$ python -q
>>> import numpy as np
>>> from numpy import linalg as LA
>>> np.set_printoptions(suppress=True, linewidth=160)
>>> arr = np.load("a.npy")
>>> print(arr)
[[14. 12. 16. 16. 12.  8.  8.]
 [12.  7. 12. 12.  9.  6.  6.]
 [16. 12. 14. 16. 12.  8.  8.]
 [16. 12. 16. 14. 12.  8.  8.]
 [12.  9. 12. 12.  7.  6.  6.]
 [ 8.  6.  8.  8.  6.  2.  4.]
 [ 8.  6.  8.  8.  6.  4.  2.]]
>>> evals, V = LA.eigh(arr)
>>> x0 = np.array([1, 3, 1, 1, 0, 3, 0])
>>> print(np.abs(arr).sum(axis=1).max(), np.abs(evals).max())
86.0 72.0
>>> print(np.round(LA.eigvalsh(arr[1:, 1:]), 2))
[-2. -2. -2. -2. -2. 56.]
>>> print(np.round(V * np.abs(evals) @ V.T, 2))
[[17.14 11.35 15.14 15.14 11.35  7.57  7.57]
 [11.35 10.51 11.35 11.35  8.51  5.68  5.68]
 [15.14 11.35 17.14 15.14 11.35  7.57  7.57]
 [15.14 11.35 15.14 17.14 11.35  7.57  7.57]
 [11.35  8.51 11.35 11.35 10.51  5.68  5.68]
 [ 7.57  5.68  7.57  7.57  5.68  5.78  3.78]
 [ 7.57  5.68  7.57  7.57  5.68  3.78  5.78]]
>>> print(np.round(V * np.maximum(evals, 0) @ V.T, 2))
[[15.57 11.68 15.57 15.57 11.68  7.78  7.78]
 [11.68  8.76 11.68 11.68  8.76  5.84  5.84]
 [15.57 11.68 15.57 15.57 11.68  7.78  7.78]
 [15.57 11.68 15.57 15.57 11.68  7.78  7.78]
 [11.68  8.76 11.68 11.68  8.76  5.84  5.84]
 [ 7.78  5.84  7.78  7.78  5.84  3.89  3.89]
 [ 7.78  5.84  7.78  7.78  5.84  3.89  3.89]]
>>> print(round(x0 @ arr @ x0 / (x0 @ x0), 2), round(evals[0], 2), evals[-1])
32.71 -2.0 72.0
>>> Q, r_ = LA.qr(arr)
>>> print(np.round(np.trace(Q @ Q.T), 2))
7.0
>>> print(np.allclose(r_.T @ r_, arr.T @ arr))
True
>>> M2 = np.array([[0, -3], [-2, 3], [3, 2], [-2, 2], [2, 0], [2, -1], [-1, 0]])
>>> print(np.vstack([arr, M2.T]).shape)
(9, 7)
>>> print(LA.matrix_rank(np.vstack([arr, M2.T])))
7
>>> print(np.einsum("ij,ij->i", arr, arr))
[1124.  634. 1124. 1124.  634.  284.  284.]
>>> print(np.einsum("ik,kj->ij", arr, M2))
[[24. 50.]
 [22. 27.]
 [18. 40.]
 [28. 40.]
 [14. 33.]
 [ 8. 24.]
 [14. 22.]]
>>> f = np.array([3, 3, 3])
>>> print(np.correlate(arr[1], arr[6], "full"))
[ 24.  62. 124. 210. 290. 344. 420. 356. 324. 246. 156.  84.  48.]
>>> print(np.cross(arr[1, :3], arr[6, :3]))
[-16.   0.  16.]
>>> print(np.polyval(f, arr[1]))
[471. 171. 471. 471. 273. 129. 129.]
